% ipython --no-banner

In [1]: import numpy as np

In [2]: import numpy.linalg as la

In [3]: np.set_printoptions(precision=3, suppress=True, linewidth=160)

In [4]: data = np.load("layer13.npy")

In [5]: data
Out[5]: 
array([[ 1.7, -3. , -0.1,  0.9,  0.3],
       [ 0.7,  3.3, -1.4, -0.4,  1.2],
       [ 1.9,  1.2, -1.5, -1.1, -0.4],
       [ 0. ,  0.9,  2.3, -0.5,  1.7],
       [-1.4, -0.3,  1.2,  0.9,  0.5],
       [-1.7, -5.1,  0.7, -0.2, -0.2],
       [ 0.8, -0.6, -1.2,  0.4, -1.7],
       [ 0.9, -1.8,  0.6, -0.1,  1.7],
       [-0.2,  0. , -1.4, -1.1, -1.2],
       [-1.3, -0.9, -1.1,  0.2, -2.2],
       [-0.7,  1.2,  1.2,  1.7,  0.2]])

In [6]: lab = data[:, 3] > np.median(data[:, 3])

In [7]: r0 = data[lab].mean(axis=0) - data[~lab].mean(axis=0)

In [8]: np.argsort(-np.abs(r0).round(6), kind="stable")
Out[8]: array([3, 4, 1, 0, 2])

In [9]: lab.astype(int)
Out[9]: array([1, 0, 0, 0, 1, 0, 1, 0, 0, 1, 1])

In [10]: ((data - data.mean(axis=0)) @ r0 > 0).astype(int)
Out[10]: array([1, 0, 0, 0, 1, 1, 1, 0, 0, 1, 1])

In [11]: np.round((((data - data.mean(axis=0)) @ r0 > 0) == lab).mean(), 3)
Out[11]: np.float64(0.909)

In [12]: P = data @ la.solve(data.T @ data, data.T)

In [13]: print(round(np.trace(P), 3))
5.0

In [14]: np.allclose(P @ P, P)
Out[14]: True

In [15]: np.round(la.eigvalsh(P), 3) + 0
Out[15]: array([0., 0., 0., 0., 0., 0., 1., 1., 1., 1., 1.])

In [16]: feats = np.load("a.npy")

In [17]: print(feats)
[[-5 -5 -5 -5 -5 -5]
 [ 0  0  0  0  0  0]
 [ 2 -5  2 -5  2 -5]
 [-5 -5 -5 -5 -5 -5]
 [ 0  0  0  0  0  0]
 [ 2 -5  2 -5  2 -5]]

In [18]: r0 = np.array([2, -1])

In [19]: np.convolve(feats[5], r0)
Out[19]: array([  4, -12,   9, -12,   9, -12,   5])

In [20]: print(np.cross(feats[5, :3], feats[2, :3]))
[0 0 0]

In [21]: np.correlate(feats[5], feats[2], "full")
Out[21]: array([-10,  29, -30,  58, -50,  87, -50,  58, -30,  29, -10])

In [22]: m1 = np.loadtxt("run4.csv", delimiter=",")

In [23]: print(m1)
[[0. 0. 3. 0. 6. 4. 2. 8. 6. 3. 3. 0. 3.]
 [0. 0. 0. 2. 8. 9. 5. 2. 0. 6. 4. 8. 8.]
 [3. 0. 0. 0. 0. 0. 0. 0. 0. 0. 0. 0. 0.]
 [0. 2. 0. 0. 0. 0. 0. 0. 0. 0. 0. 0. 0.]
 [6. 8. 0. 0. 0. 0. 0. 0. 0. 0. 0. 0. 0.]
 [4. 9. 0. 0. 0. 0. 0. 0. 0. 0. 0. 0. 0.]
 [2. 5. 0. 0. 0. 0. 0. 0. 0. 0. 0. 0. 0.]
 [8. 2. 0. 0. 0. 0. 0. 0. 0. 0. 0. 0. 0.]
 [6. 0. 0. 0. 0. 0. 0. 0. 0. 0. 0. 0. 0.]
 [3. 6. 0. 0. 0. 0. 0. 0. 0. 0. 0. 0. 0.]
 [3. 4. 0. 0. 0. 0. 0. 0. 0. 0. 0. 0. 0.]
 [0. 8. 0. 0. 0. 0. 0. 0. 0. 0. 0. 0. 0.]
 [3. 8. 0. 0. 0. 0. 0. 0. 0. 0. 0. 0. 0.]]

In [24]: Uu, s, Vh = la.svd(m1)

In [25]: s.round(3) + 0
Out[25]: array([21.42, 21.42,  9.55,  9.55,  0.  ,  0.  ,  0.  ,  0.  ,  0.  ,  0.  ,  0.  ,  0.  ,  0.  ])

In [26]: A2 = Uu[:, :4] @ np.diag(s[:4]) @ Vh[:4]

In [27]: la.matrix_rank(A2)
Out[27]: np.int64(4)

In [28]: mat = np.load("m.npy")

In [29]: mat
Out[29]: 
array([[-2,  0, -2,  0],
       [ 2,  1,  2,  1],
       [-2,  0, -2,  0],
       [ 2,  1,  2,  1]])

In [30]: rng = np.random.default_rng(8614)

In [31]: lab = rng.permutation(4)

In [32]: lab
Out[32]: array([0, 3, 2, 1])

In [33]: A2 = mat[lab][:, lab]

In [34]: np.round(la.det(A2), 3), round(la.det(mat[lab]), 3)
Out[34]: (np.float64(0.0), np.float64(0.0))

In [35]: np.trace(A2)
Out[35]: np.int64(-2)

In [36]: A2
Out[36]: 
array([[-2,  0, -2,  0],
       [ 2,  1,  2,  1],
       [-2,  0, -2,  0],
       [ 2,  1,  2,  1]])

In [37]: E = np.loadtxt("mat.csv", delimiter=",")

In [38]: print(E)
[[ -3.168   3.442  -0.4     0.658  -1.147]
 [ -2.187   2.598  -0.217   0.611  -0.789]
 [ -7.951   8.701  -0.997   2.058  -3.086]
 [ -8.266   9.198  -1.05    2.138  -3.114]
 [  9.736 -11.046   1.089  -2.507   3.684]
 [ -6.515   7.147  -0.739   1.58   -2.347]
 [-13.525  15.306  -1.621   3.693  -4.932]
 [ -1.421   1.426  -0.329   0.273  -0.457]
 [ -2.35    2.711  -0.405   0.692  -0.906]
 [ 17.368 -19.424   2.023  -4.412   6.633]
 [  7.581  -8.568   0.791  -1.999   2.921]
 [ -9.15   10.041  -1.22    2.379  -3.456]
 [ -7.325   8.113  -0.933   2.     -2.876]
 [ 16.808 -19.075   2.093  -4.165   6.261]
 [ -7.266   8.144  -0.866   1.986  -2.874]]

In [39]: basis = E[[7, 8]].astype(float)

In [40]: for _ in range(4):
    ...:     lab = la.norm(E[:, None] - basis, axis=-1).argmin(axis=1)
    ...:     basis = np.array([E[lab == j].mean(axis=0) for j in range(2)])
    ...: 

In [41]: lab
Out[41]: array([1, 1, 1, 1, 0, 1, 1, 1, 1, 0, 0, 1, 1, 0, 1])

In [42]: np.bincount(lab)
Out[42]: array([ 4, 11])

In [43]: print(np.abs(basis[1] - basis[0]).argmax())
1

In [44]: basis
Out[44]: 
array([[ 12.873, -14.528,   1.499,  -3.271,   4.875],
       [ -6.284,   6.984,  -0.798,   1.643,  -2.362]])

In [45]: basis[1] - basis[0]
Out[45]: array([-19.157,  21.513,  -2.297,   4.913,  -7.237])

In [46]: x0 = np.array([2, 3, 2, 5, 1])

In [47]: y = E @ x0

In [48]: np.round(la.pinv(E) @ E, 3) + 0
Out[48]: 
array([[1., 0., 0., 0., 0.],
       [0., 1., 0., 0., 0.],
       [0., 0., 1., 0., 0.],
       [0., 0., 0., 1., 0.],
       [0., 0., 0., 0., 1.]])

In [49]: la.lstsq(E, y)[0]
Out[49]: array([2., 3., 2., 5., 1.])

In [50]: y = y + 0.1 * rng.normal(size=15)

In [51]: y
Out[51]: array([  5.289,   5.123,  15.241,  16.567, -20.3  ,  12.454,  29.018,   1.851,   5.203, -34.632, -16.019,  17.769,  14.922, -34.084,  15.227])

In [52]: b, *_ = la.lstsq(E, y)

In [53]: b.round()
Out[53]: array([2., 3., 1., 5., 1.])

In [54]: print(b)
[2.365 3.297 1.234 4.713 0.98 ]

In [55]: [round(float(la.norm(la.solve(E.T @ E + lam * np.eye(5), E.T @ y))), 2) for lam in (0, 1, 10, 100)]
Out[55]: [6.42, 1.57, 1.29, 1.25]
